$ python -q
>>> import numpy as np
>>> np.set_printoptions(precision=3, suppress=True, linewidth=160, floatmode="fixed")
>>> def rd(a):
...     return np.round(a, 3) + 0
... 
>>> data = np.loadtxt("w.csv", delimiter=",")
>>> data
array([[ -0.746,  -0.835,  -7.616,   5.514,   8.356,   7.772,   2.001,  -2.171,  -2.444],
       [ -1.650,  -1.013, -11.364,   9.346,  13.395,  13.239,   4.257,  -2.352,  -4.310],
       [ -1.824,  -0.597,  -9.448,   7.741,  10.518,  10.338,   2.608,  -1.904,  -3.437],
       [ -1.104,  -0.652,  -6.572,   5.423,   8.739,   7.661,   3.059,  -1.990,  -2.746],
       [ -0.545,  -0.108,  -4.931,   3.805,   5.881,   5.739,   1.561,  -2.098,  -2.508],
       [ -1.270,  -1.755, -11.259,   9.410,  13.800,  12.586,   3.718,  -3.308,  -4.611],
       [  1.686,   1.613,  11.561,  -9.749, -13.621, -13.274,  -4.614,   2.907,   4.258],
       [ -1.778,  -1.086,  -6.498,   5.987,   8.061,   7.996,   2.718,  -1.962,  -2.845],
       [ -1.243,  -1.378, -11.061,   9.915,  14.703,  13.528,   4.075,  -3.081,  -4.821],
       [ -0.345,   0.401,  -2.748,   2.309,   2.843,   2.458,   0.843,  -0.168,  -0.509],
       [ -0.521,   0.184,  -0.293,  -0.112,  -0.034,  -0.074,  -0.102,  -0.814,   0.318],
       [  0.257,   0.352,   1.948,  -2.211,  -2.693,  -2.640,  -0.773,   0.714,   1.122],
       [  0.647,   0.386,   2.313,  -1.955,  -3.324,  -2.627,  -0.803,   1.223,   0.711],
       [ -1.264,  -0.985,  -9.190,   7.041,  10.809,  10.119,   3.128,  -2.873,  -3.350]])
>>> r0, g = data[8], data[9]
>>> rd(r0 @ g)
np.float64(134.625)
>>> pr = (r0 @ g) / (r0 @ r0) * r0
>>> rd(pr)
array([-0.249, -0.276, -2.214,  1.984,  2.943,  2.708,  0.816, -0.617, -0.965])
>>> rd(np.linalg.norm(r0 + g) ** 2 + np.linalg.norm(r0 - g) ** 2)
np.float64(1401.815)
>>> rd((g - pr) @ r0)
np.float64(0.0)
>>> Uu, sigma, Vh = np.linalg.svd(data)
>>> np.argmax(sigma[:-1] / (sigma[1:] + 1e-6)) + 1
np.int64(1)
>>> M2 = Uu[:, :1] @ np.diag(sigma[:1]) @ Vh[:1]
>>> rd(np.linalg.norm(data - M2) / np.linalg.norm(data))
np.float64(0.055)
>>> np.linalg.matrix_rank(M2)
np.int64(1)
>>> x0 = np.array([0, 1, 2, 1, 2, 2, 2, 2, 0])
>>> rhs = data @ x0
>>> rd(np.linalg.lstsq(data, rhs)[0])
array([0.000, 1.000, 2.000, 1.000, 2.000, 2.000, 2.000, 2.000, 0.000])
>>> rd(np.linalg.pinv(data) @ data)
array([[1.000, 0.000, 0.000, 0.000, 0.000, 0.000, 0.000, 0.000, 0.000],
       [0.000, 1.000, 0.000, 0.000, 0.000, 0.000, 0.000, 0.000, 0.000],
       [0.000, 0.000, 1.000, 0.000, 0.000, 0.000, 0.000, 0.000, 0.000],
       [0.000, 0.000, 0.000, 1.000, 0.000, 0.000, 0.000, 0.000, 0.000],
       [0.000, 0.000, 0.000, 0.000, 1.000, 0.000, 0.000, 0.000, 0.000],
       [0.000, 0.000, 0.000, 0.000, 0.000, 1.000, 0.000, 0.000, 0.000],
       [0.000, 0.000, 0.000, 0.000, 0.000, 0.000, 1.000, 0.000, 0.000],
       [0.000, 0.000, 0.000, 0.000, 0.000, 0.000, 0.000, 1.000, 0.000],
       [0.000, 0.000, 0.000, 0.000, 0.000, 0.000, 0.000, 0.000, 1.000]])
>>> rng = np.random.default_rng(877)
>>> rhs = rhs + 0.05 * rng.normal(size=14)
>>> rd(rhs)
array([ 21.385,  42.696,  31.369,  26.566,  16.078,  38.737, -42.236,  25.522,  44.845,   9.177,  -2.571,  -8.714,  -8.056,  29.997])
>>> beta, *_ = np.linalg.lstsq(data, rhs)
>>> rd(beta)
array([ 0.007,  1.028,  1.984,  0.997,  1.988,  1.989,  2.012,  1.982, -0.025])
>>> [round(float(np.linalg.norm(np.linalg.solve(data.T @ data + lam * np.eye(9), data.T @ rhs))), 2) for lam in (0, 1, 10, 100)]
[4.68, 3.41, 1.87, 1.6]
>>> rd(data.T @ (rhs - data @ beta))
array([0.000, 0.000, 0.000, 0.000, 0.000, 0.000, 0.000, 0.000, 0.000])
>>> W1 = np.array([[-5, -5],
...     [4, -1],
...     [5, -3],
...     [-1, 4],
...     [1, 2],
...     [-1, 4],
...     [-5, -4],
...     [1, -4],
...     [-1, -3]])
>>> beta = np.array([0, 3])
>>> hid = np.maximum(data @ W1 + beta, 0)
>>> np.linalg.matrix_rank(hid)
np.int64(2)
>>> rd((hid > 0).mean(axis=0))
array([0.286, 0.786])
>>> basis = np.array([[-4, -5], [0, 0]])
>>> (hid @ basis).round(6).argmax(axis=1)
array([0, 0, 0, 0, 0, 0, 0, 0, 0, 0, 0, 0, 0, 0])
>>> rd(hid @ basis)
array([[   0.000,    0.000],
       [   0.000,    0.000],
       [   0.000,    0.000],
       [   0.000,    0.000],
       [   0.000,    0.000],
       [   0.000,    0.000],
       [-347.792, -434.740],
       [   0.000,    0.000],
       [   0.000,    0.000],
       [   0.000,    0.000],
       [  -5.624,   -7.030],
       [ -61.912,  -77.390],
       [ -62.636,  -78.295],
       [   0.000,    0.000]])
>>> J = np.loadtxt("out9.csv", delimiter=",")
>>> rd(J)
array([[ 3.535,  4.342, -2.278,  0.555, -2.962,  0.509, -0.491,  2.871, -1.833, -5.962,  2.220,  3.026],
       [ 1.745,  2.480, -0.392, -3.216,  2.647,  4.304,  3.304,  2.824,  3.823, -0.353, -3.294, -2.559],
       [ 1.717,  2.365, -0.247, -3.505,  3.023,  4.622,  3.622,  2.765,  4.258,  0.023, -3.553, -2.905],
       [ 4.524,  3.066, -0.247, -3.506,  1.620,  5.325,  4.325,  1.361,  4.258, -1.380,  0.657, -0.801],
       [ 5.140,  4.721, -2.248,  0.496, -3.690,  0.977, -0.023,  2.054, -1.744, -6.690,  4.582,  4.163],
       [-2.097,  3.104, -2.505,  1.010, -0.714, -1.411, -2.411,  5.801, -2.515, -3.714, -5.888, -0.687],
       [ 4.561,  1.524,  1.821, -7.642,  6.772,  9.988,  8.988,  0.309, 10.463,  3.772, -2.390, -5.427],
       [ 6.732,  3.565, -0.176, -3.648,  0.694,  6.037,  5.037,  0.222,  4.472, -2.306,  3.863,  0.695],
       [-2.250,  2.673, -1.980, -0.040,  0.674, -0.268, -1.268,  5.615, -0.941, -2.326, -6.905, -1.982],
       [ 2.263,  2.069,  0.328, -4.657,  4.190,  6.055,  5.055,  2.204,  5.985,  1.190, -3.598, -3.792],
       [-0.970,  2.767, -1.680, -0.641,  0.786,  0.728, -0.272,  4.825, -0.039, -2.214, -5.436, -1.699],
       [ 2.281,  4.615, -3.059,  2.119, -4.289, -1.563, -2.563,  3.889, -4.178, -7.289,  1.511,  3.845],
       [ 1.584,  2.587, -0.588, -2.823,  2.238,  3.822,  2.822,  3.002,  3.235, -0.762, -3.242, -2.239],
       [-3.504,  1.934, -1.414, -1.172,  2.717,  0.693, -0.307,  5.959,  0.759, -0.283, -9.635, -4.197],
       [ 3.522,  2.876, -0.328, -3.345,  1.920,  4.893,  3.893,  1.903,  4.017, -1.080, -0.725, -1.371],
       [-1.447,  2.670, -1.710, -0.581,  0.949,  0.541, -0.459,  5.078, -0.129, -2.051, -6.106, -1.989],
       [ 2.899,  2.274,  0.267, -4.534,  3.718,  6.076,  5.076,  1.917,  5.802,  0.718, -2.552, -3.177],
       [-3.073,  2.965, -2.644,  1.289, -0.574, -1.968, -2.968,  6.359, -2.933, -3.574, -7.143, -1.105],
       [ 7.260,  4.219, -0.873, -2.255, -1.311,  4.602,  3.602,  0.306,  2.382, -4.311,  5.699,  2.658],
       [ 2.064,  2.042,  0.299, -4.599,  4.216,  5.940,  4.940,  2.318,  5.898,  1.216, -3.853, -3.875],
       [ 4.286,  3.594, -1.031, -1.939, -0.219,  3.503,  2.503,  1.872,  1.908, -3.219,  1.474,  0.783],
       [ 1.362,  1.976,  0.153, -4.305,  4.201,  5.434,  4.434,  2.743,  5.458,  1.201, -4.686, -4.072],
       [ 7.155,  3.791, -0.337, -3.327,  0.081,  5.781,  4.781,  0.091,  3.990, -2.919,  4.738,  1.374],
       [-2.619,  2.853, -2.344,  0.687, -0.050, -1.178, -2.178,  5.982, -2.031, -3.050, -6.913, -1.441],
       [ 3.242,  1.291,  1.693, -7.386,  7.112,  9.369,  8.369,  1.033, 10.079,  4.112, -4.177, -6.128],
       [ 4.108,  3.104, -0.436, -3.127,  1.355,  4.795,  3.795,  1.664,  3.691, -1.645,  0.316, -0.687],
       [ 1.911,  2.534, -0.409, -3.183,  2.522,  4.308,  3.308,  2.749,  3.774, -0.478, -3.020, -2.397],
       [ 1.456,  2.948, -1.112, -1.777,  0.993,  2.613,  1.613,  3.328,  1.665, -2.007, -2.649, -1.157],
       [ 2.431,  3.410, -1.402, -1.195, -0.222,  2.202,  1.202,  2.986,  0.793, -3.222, -0.750,  0.229],
       [ 1.950,  2.947, -0.946, -2.108,  1.160,  3.109,  2.109,  2.998,  2.162, -1.840, -2.156, -1.159],
       [ 2.538,  5.095, -3.613,  3.227, -5.802, -2.746, -3.746,  4.038, -5.840, -8.802,  2.727,  5.284],
       [ 0.324,  4.418, -3.449,  2.898, -4.285, -2.929, -3.929,  5.062, -5.347, -7.285, -0.840,  3.254],
       [-2.659,  2.707, -2.162,  0.325,  0.424, -0.780, -1.780,  5.911, -1.487, -2.576, -7.246, -1.879],
       [ 4.587,  3.164, -0.357, -3.287,  1.315,  5.095,  4.095,  1.385,  3.930, -1.685,  0.916, -0.507],
       [-0.715,  3.070, -1.999, -0.002, -0.140,  0.073, -0.927,  4.857, -0.997, -3.140, -4.574, -0.789]])
>>> # rows and columns are dependent
>>> r = np.linalg.matrix_rank(J)
>>> r
np.int64(3)
>>> ns = np.linalg.svd(J)[2][r:].T
>>> [int(np.linalg.matrix_rank(J[:i])) for i in range(1, len(J) + 1)]
[1, 2, 3, 3, 3, 3, 3, 3, 3, 3, 3, 3, 3, 3, 3, 3, 3, 3, 3, 3, 3, 3, 3, 3, 3, 3, 3, 3, 3, 3, 3, 3, 3, 3, 3]
>>> Uu, sigma, Vh = np.linalg.svd(J)
>>> rd(sigma)
array([52.607, 35.983, 32.541,  0.000,  0.000,  0.000,  0.000,  0.000,  0.000,  0.000,  0.000,  0.000])
>>> M2 = Uu[:, :3] @ np.diag(sigma[:3]) @ Vh[:3]
>>> rd(np.linalg.norm(J - M2) / np.linalg.norm(J))
np.float64(0.0)
>>> np.linalg.matrix_rank(J, rtol=0.05)
np.int64(3)
>>> rd(np.abs(J - M2).max())
np.float64(0.0)
>>> rd(np.linalg.norm(J - M2, 2)), rd(sigma[3])
(np.float64(0.0), np.float64(0.0))
>>> K = np.load("mat.npy")
>>> K
array([[  3,  15,   2,  10],
       [-15,  -6, -10,  -4],
       [  1,   5,   0,   0],
       [ -5,  -2,   0,   0]])
>>> P = np.triu(np.array([[-5, -5, 3, -4], [-9, -6, -1, -7], [-2, -3, -6, -8], [5, 4, 5, -1]]), 1) + np.eye(4)
>>> M2 = P @ K @ np.linalg.inv(P)
>>> rd(np.poly(M2))
array([   1.000,    3.000,  297.000, -138.000, 2116.000])
>>> P @ K - K @ P
array([[  98.000,   68.000,   56.000,  153.000],
       [  34.000,  -66.000,   39.000, -182.000],
       [  40.000,   21.000,    2.000,   39.000],
       [   0.000,  -25.000,   13.000,  -34.000]])
>>> np.linalg.matrix_rank(M2)
np.int64(4)
>>> rd(np.linalg.det(M2))
np.float64(2116.0)
>>> basis = J[[11, 22]].astype(float)
>>> for _ in range(4):
...     idx = np.linalg.norm(J[:, None] - basis, axis=-1).argmin(axis=1)
...     basis = np.array([J[idx == j].mean(axis=0) for j in range(2)])
... 
>>> idx
array([0, 1, 1, 1, 0, 0, 1, 1, 0, 1, 0, 0, 1, 0, 1, 0, 1, 0, 1, 1, 1, 1, 1, 0, 1, 1, 1, 1, 0, 1, 0, 0, 0, 1, 0])
>>> np.bincount(idx)
array([15, 20])
>>> x0 = np.array([3, 2, -3, 3])
>>> h = np.maximum(K @ x0, 0)
>>> rd(np.tanh(K @ x0))
array([ 1.000, -1.000,  1.000, -1.000])
>>> np.maximum(K @ x0, 0) - np.maximum(-K @ x0, 0)
array([ 63, -39,  13, -19])
>>> K.T @ h
array([ 202, 1010,  126,  630])
>>> mat = np.loadtxt("test7.csv", delimiter=",")
>>> mat
array([[-0.800, -0.998, -0.686,  0.909,  0.438,  0.998, -0.080],
       [ 0.949,  0.998, -0.721,  0.670, -0.454, -0.926,  0.998],
       [ 0.178,  0.493,  0.100, -0.397, -0.050, -0.478, -0.159],
       [ 0.814,  0.961, -0.647, -0.988,  0.050, -0.686, -0.753],
       [ 0.964,  0.999, -0.824, -0.991, -0.139, -0.934,  0.110],
       [-0.273, -0.814, -0.414, -0.927,  0.363,  0.827, -0.968],
       [ 0.178,  0.604,  0.254, -0.999,  0.264, -0.762, -0.999],
       [-0.876, -0.997,  0.080, -0.974,  0.592,  0.975, -0.999],
       [-0.915, -0.999, -0.030,  0.997,  0.235,  0.995,  0.804],
       [ 0.020, -0.837, -0.837,  0.264,  0.282,  0.970,  0.245],
       [-0.793, -0.834,  0.876,  0.994, -0.254, -0.273,  0.885],
       [-0.821, -0.962,  0.670,  0.670,  0.119,  0.611, -0.670],
       [-0.706, -0.977, -0.080, -0.778,  0.414,  0.930, -0.980],
       [ 0.753,  0.975, -0.188,  0.090, -0.300, -0.890,  0.901],
       [-0.523, -0.957, -0.446, -0.961,  0.485,  0.944, -0.993],
       [-0.664, -0.939,  0.197,  0.915,  0.080,  0.824,  0.405],
       [ 0.380,  0.485, -0.397, -0.960,  0.159, -0.090, -0.883],
       [-0.327, -0.970, -0.840,  0.984,  0.207,  0.994,  0.955],
       [ 0.291,  0.462, -0.217,  0.551, -0.110, -0.119,  0.778],
       [-0.629, -0.876,  0.397, -0.753,  0.245,  0.493, -0.965],
       [ 0.793,  0.898, -0.804, -0.995,  0.197, -0.159, -0.898],
       [ 0.235,  0.508, -0.020, -0.675,  0.000, -0.414, -0.446],
       [-0.953, -0.997,  0.843,  0.907,  0.188,  0.854, -0.797],
       [-0.919, -0.960,  0.949, -0.291,  0.110, -0.345, -0.986],
       [-0.273, -0.188,  0.438,  0.149, -0.040, -0.300, -0.226],
       [ 0.380,  0.872,  0.336,  0.996, -0.493, -0.821,  0.999],
       [ 0.894,  0.986, -0.757, -0.960, -0.060, -0.744,  0.060],
       [-0.178, -0.912, -0.786, -0.217,  0.354,  0.974, -0.478],
       [-0.990, -1.000,  0.915,  0.726,  0.414,  0.968, -0.992],
       [ 0.922,  0.996, -0.641, -0.478, -0.310, -0.917,  0.939]])
>>> Xs = mat - mat.mean(axis=1)
Traceback (most recent call last):
  File "<python-input-68>", line 1, in <module>
    Xs = mat - mat.mean(axis=1)
         ~~~~^~~~~~~~~~~~~~~~~~
ValueError: operands could not be broadcast together with shapes (30,7) (30,) 
>>> Xs = mat - mat.mean(axis=0)
>>> Uu, sigma, Vh = np.linalg.svd(Xs, full_matrices=False)
>>> rd(sigma)
array([7.500, 5.448, 3.490, 1.572, 0.835, 0.597, 0.293])
>>> np.abs(Vh[0]).argmax()
np.int64(1)
>>> rd(Vh[0] * np.sign(Vh[0, np.abs(Vh[0]).argmax()]))
array([ 0.478,  0.615, -0.200, -0.214, -0.142, -0.497,  0.200])
>>> np.searchsorted(np.cumsum(sigma ** 2) / (sigma ** 2).sum(), 0.9) + 1
np.int64(3)
>>> rd(np.abs(Vh[-1]))
array([0.454, 0.224, 0.228, 0.057, 0.810, 0.144, 0.109])
>>> np.abs(Uu[:, 0]).argmax()
np.int64(29)
>>> F = np.loadtxt("sample1.csv", delimiter=",")
>>> F
array([[-6.000, -3.000,  6.000,  2.000, -2.000,  1.000,  3.000, -1.000,  2.000, -5.000,  5.000],
       [-3.000, -6.000, -3.000,  3.000,  3.000,  3.000,  1.000,  4.000, -6.000,  0.000,  1.000],
       [ 6.000, -3.000, -4.000,  3.000,  5.000, -3.000, -2.000,  4.000, -2.000,  0.000,  3.000],
       [ 2.000,  3.000,  3.000, -2.000,  0.000,  2.000,  3.000,  1.000,  4.000,  4.000,  0.000],
       [-2.000,  3.000,  5.000,  0.000, -4.000,  1.000,  0.000,  2.000, -3.000, -4.000, -1.000],
       [ 1.000,  3.000, -3.000,  2.000,  1.000, -2.000,  1.000,  2.000,  1.000,  4.000,  0.000],
       [ 3.000,  1.000, -2.000,  3.000,  0.000,  1.000,  4.000,  5.000, -2.000,  0.000, -2.000],
       [-1.000,  4.000,  4.000,  1.000,  2.000,  2.000,  5.000,  0.000,  0.000,  1.000, -2.000],
       [ 2.000, -6.000, -2.000,  4.000, -3.000,  1.000, -2.000,  0.000,  2.000, -2.000,  0.000],
       [-5.000,  0.000,  0.000,  4.000, -4.000,  4.000,  0.000,  1.000, -2.000, -6.000,  0.000],
       [ 5.000,  1.000,  3.000,  0.000, -1.000,  0.000, -2.000, -2.000,  0.000,  0.000,  4.000]])
>>> # symmetric, so the eigenvalues are real
>>> r0 = np.array([-2, 0])
>>> np.convolve(F[10], r0)
array([-10.000,  -2.000,  -6.000,   0.000,   2.000,   0.000,   4.000,   4.000,   0.000,   0.000,  -8.000,   0.000])
>>> np.correlate(F[10], F[8], "full")
array([  0.000, -10.000,   8.000,  -4.000,  -4.000,   5.000, -22.000,  24.000, -13.000, -25.000,   5.000, -26.000,  20.000,   4.000, -14.000,  20.000,  -4.000,
        12.000,  -8.000, -24.000,   8.000])
>>> np.array([np.convolve(row, r0, "same") for row in F])
array([[ 12.000,   6.000, -12.000,  -4.000,   4.000,  -2.000,  -6.000,   2.000,  -4.000,  10.000, -10.000],
       [  6.000,  12.000,   6.000,  -6.000,  -6.000,  -6.000,  -2.000,  -8.000,  12.000,   0.000,  -2.000],
       [-12.000,   6.000,   8.000,  -6.000, -10.000,   6.000,   4.000,  -8.000,   4.000,   0.000,  -6.000],
       [ -4.000,  -6.000,  -6.000,   4.000,   0.000,  -4.000,  -6.000,  -2.000,  -8.000,  -8.000,   0.000],
       [  4.000,  -6.000, -10.000,   0.000,   8.000,  -2.000,   0.000,  -4.000,   6.000,   8.000,   2.000],
       [ -2.000,  -6.000,   6.000,  -4.000,  -2.000,   4.000,  -2.000,  -4.000,  -2.000,  -8.000,   0.000],
       [ -6.000,  -2.000,   4.000,  -6.000,   0.000,  -2.000,  -8.000, -10.000,   4.000,   0.000,   4.000],
       [  2.000,  -8.000,  -8.000,  -2.000,  -4.000,  -4.000, -10.000,   0.000,   0.000,  -2.000,   4.000],
       [ -4.000,  12.000,   4.000,  -8.000,   6.000,  -2.000,   4.000,   0.000,  -4.000,   4.000,   0.000],
       [ 10.000,   0.000,   0.000,  -8.000,   8.000,  -8.000,   0.000,  -2.000,   4.000,  12.000,   0.000],
       [-10.000,  -2.000,  -6.000,   0.000,   2.000,   0.000,   4.000,   4.000,   0.000,   0.000,  -8.000]])
>>> np.polyval(r0, F[10])
array([-10.000,  -2.000,  -6.000,   0.000,   2.000,   0.000,   4.000,   4.000,   0.000,   0.000,  -8.000])
>>> np.cross(F[10, :3], F[8, :3])
array([ 16.000,  16.000, -32.000])
